% python3 -q
>>> import numpy as np
>>> from numpy import linalg as LA
>>> np.set_printoptions(precision=2, suppress=True, linewidth=160)
>>> mat = np.array([[2.02, 3.0, -1.0, 3.0],
...     [3.0, 2.02, -3.0, 0.0],
...     [3.0, -1.0, -1.98, -1.0],
...     [2.0, 3.0, -1.0, 3.02]])
>>> vals, V = LA.eig(mat)
>>> np.round(np.sort(LA.eigvals(mat @ mat)), 2) + 0
array([ 0.  ,  2.19,  8.6 , 42.41])
>>> np.sort(LA.eigvals(mat.T))
array([-2.93,  0.02,  1.48,  6.51])
>>> np.sort(LA.eigvals(LA.inv(mat)))
array([-0.34,  0.15,  0.68, 50.  ])
>>> vals
array([ 6.51, -2.93,  0.02,  1.48])
>>> np.round(mat @ V[:, 0] - vals[0] * V[:, 0], 2) + 0
array([0., 0., 0., 0.])
>>> f = np.array([1, 0, 2, 2])
>>> A2 = mat + np.outer(f, np.eye(4)[2])
>>> LA.matrix_rank(LA.inv(A2) - LA.inv(mat), tol=1e-8)
np.int64(1)
>>> LA.matrix_rank(A2 - mat)
np.int64(1)
>>> rng = np.random.default_rng(6418)
>>> z = rng.permutation(4)
>>> A2 = mat[:, z] * rng.choice([-1, 1], 4)
>>> A2
array([[ 3.  , -1.  ,  3.  , -2.02],
       [ 2.02, -3.  ,  0.  , -3.  ],
       [-1.  , -1.98, -1.  , -3.  ],
       [ 3.  , -1.  ,  3.02, -2.  ]])
>>> U, _, VT = LA.svd(mat.T @ A2)
>>> np.round(LA.lstsq(mat, A2)[0], 2) + 0
array([[ 0.,  0.,  0., -1.],
       [ 1.,  0.,  0.,  0.],
       [ 0.,  1.,  0.,  0.],
       [ 0.,  0.,  1.,  0.]])
>>> z
array([1, 2, 3, 0])
>>> U, s, VT = LA.svd(mat, full_matrices=False)
>>> np.abs(VT[0])
array([0.58, 0.56, 0.4 , 0.43])
>>> np.round(s / s[0], 2) + 0
array([1.  , 0.59, 0.16, 0.  ])
>>> np.cumsum(s ** 2) / np.sum(s ** 2)
array([0.73, 0.98, 1.  , 1.  ])
>>> np.round(VT @ VT.T, 2) + 0
array([[1., 0., 0., 0.],
       [0., 1., 0., 0.],
       [0., 0., 1., 0.],
       [0., 0., 0., 1.]])
>>> round(np.sqrt((s ** 2).sum()), 2), np.round(LA.norm(mat), 2)
(np.float64(9.12), np.float64(9.12))
>>> np.round(U.T @ U, 2) + 0
array([[1., 0., 0., 0.],
       [0., 1., 0., 0.],
       [0., 0., 1., 0.],
       [0., 0., 0., 1.]])
>>> M = np.array([[2, 0, 0, 0, 0, 0],
...     [3, 2, 0, 0, 0, 0],
...     [0, 1, 0, 0, 0, 0],
...     [0, 0, 2, 0, 0, 0],
...     [0, 0, 3, 2, 0, 0],
...     [0, 0, 0, 1, 0, 0],
...     [0, 0, 0, 0, 2, 0],
...     [0, 0, 0, 0, 3, 2],
...     [0, 0, 0, 0, 0, 1]])
>>> M
array([[2, 0, 0, 0, 0, 0],
       [3, 2, 0, 0, 0, 0],
       [0, 1, 0, 0, 0, 0],
       [0, 0, 2, 0, 0, 0],
       [0, 0, 3, 2, 0, 0],
       [0, 0, 0, 1, 0, 0],
       [0, 0, 0, 0, 2, 0],
       [0, 0, 0, 0, 3, 2],
       [0, 0, 0, 0, 0, 1]])
>>> A2 = M[0, 0] * M[1:] - np.outer(M[1:, 0], M[0])
>>> A2
array([[0, 4, 0, 0, 0, 0],
       [0, 2, 0, 0, 0, 0],
       [0, 0, 4, 0, 0, 0],
       [0, 0, 6, 4, 0, 0],
       [0, 0, 0, 2, 0, 0],
       [0, 0, 0, 0, 4, 0],
       [0, 0, 0, 0, 6, 4],
       [0, 0, 0, 0, 0, 2]])
>>> LA.matrix_rank(A2), LA.matrix_rank(M)
(np.int64(5), np.int64(6))
